$ python3 -q
>>> import numpy as np
>>> np.set_printoptions(precision=2, suppress=True, linewidth=160, sign=" ")
>>> rd = lambda a: np.round(a, 2) + 0
>>> M = np.loadtxt("a.csv", delimiter=",")
>>> print(M)
[[-4.49  5.   -2.51  8.23 -3.23]
 [-3.3   5.   -3.7   5.26 -0.26]
 [-1.48  5.   -5.52  0.7   4.3 ]
 [-5.06  5.   -1.94  9.64 -4.64]
 [-1.19  5.   -5.81 -0.04  5.04]
 [-2.86  5.   -4.14  4.15  0.85]
 [ 1.1   5.   -8.1  -5.74 10.74]
 [-2.51  5.   -4.49  3.28  1.72]
 [-2.23  5.   -4.77  2.58  2.42]
 [-3.94  5.   -3.06  6.84 -1.84]
 [-2.73  5.   -4.27  3.83  1.17]
 [-1.38  5.   -5.62  0.44  4.56]
 [-1.56  5.   -5.44  0.89  4.11]
 [-1.69  5.   -5.31  1.23  3.77]
 [-1.89  5.   -5.11  1.73  3.27]
 [-1.98  5.   -5.02  1.96  3.04]
 [-1.79  5.   -5.21  1.47  3.53]
 [ 0.24  5.   -7.24 -3.61  8.61]
 [-4.31  5.   -2.69  7.77 -2.77]
 [-0.45  5.   -6.55 -1.88  6.88]
 [-3.13  5.   -3.87  4.84  0.16]
 [-4.91  5.   -2.09  9.28 -4.28]
 [-1.44  5.   -5.56  0.59  4.41]
 [ 0.65  5.   -7.65 -4.63  9.63]
 [-3.9   5.   -3.1   6.75 -1.75]
 [-2.12  5.   -4.88  2.29  2.71]
 [-1.94  5.   -5.06  1.84  3.16]
 [-0.65  5.   -6.35 -1.38  6.38]
 [ 0.56  5.   -7.56 -4.4   9.4 ]]
>>> print(np.argsort(-np.linalg.norm(M, axis=0).round(6), kind="stable")[:3])
[ 2  1  4]
>>> print(np.linalg.cond(M) > 100)
True
>>> print([round(float(x), 2) for x in np.linalg.svd(M, compute_uv=False)[:3]])
[44.35, 32.38, 0.02]
>>> left, s, vt = np.linalg.svd(M)
>>> print(np.argmax(s[:-1] / (s[1:] + 1e-6)) + 1)
3
>>> other = left[:, :3] @ np.diag(s[:3]) @ vt[:3]
>>> print(np.linalg.matrix_rank(M, rtol=0.05))
2
>>> print(rd(np.linalg.norm(M - other, 2)), rd(s[3]))
0.0 0.0
>>> K = np.load("dump.npy")
>>> print(K)
[[-2  0  0]
 [ 0  0 -2]
 [ 0 -1  0]]
>>> w, vecs = np.linalg.eig(K)
>>> print(rd(np.sort(np.linalg.eigvals(np.linalg.inv(K)))))
[-0.71 -0.5   0.71]
>>> print(rd(np.sort(np.linalg.eigvals(K @ K))))
[ 2.  2.  4.]
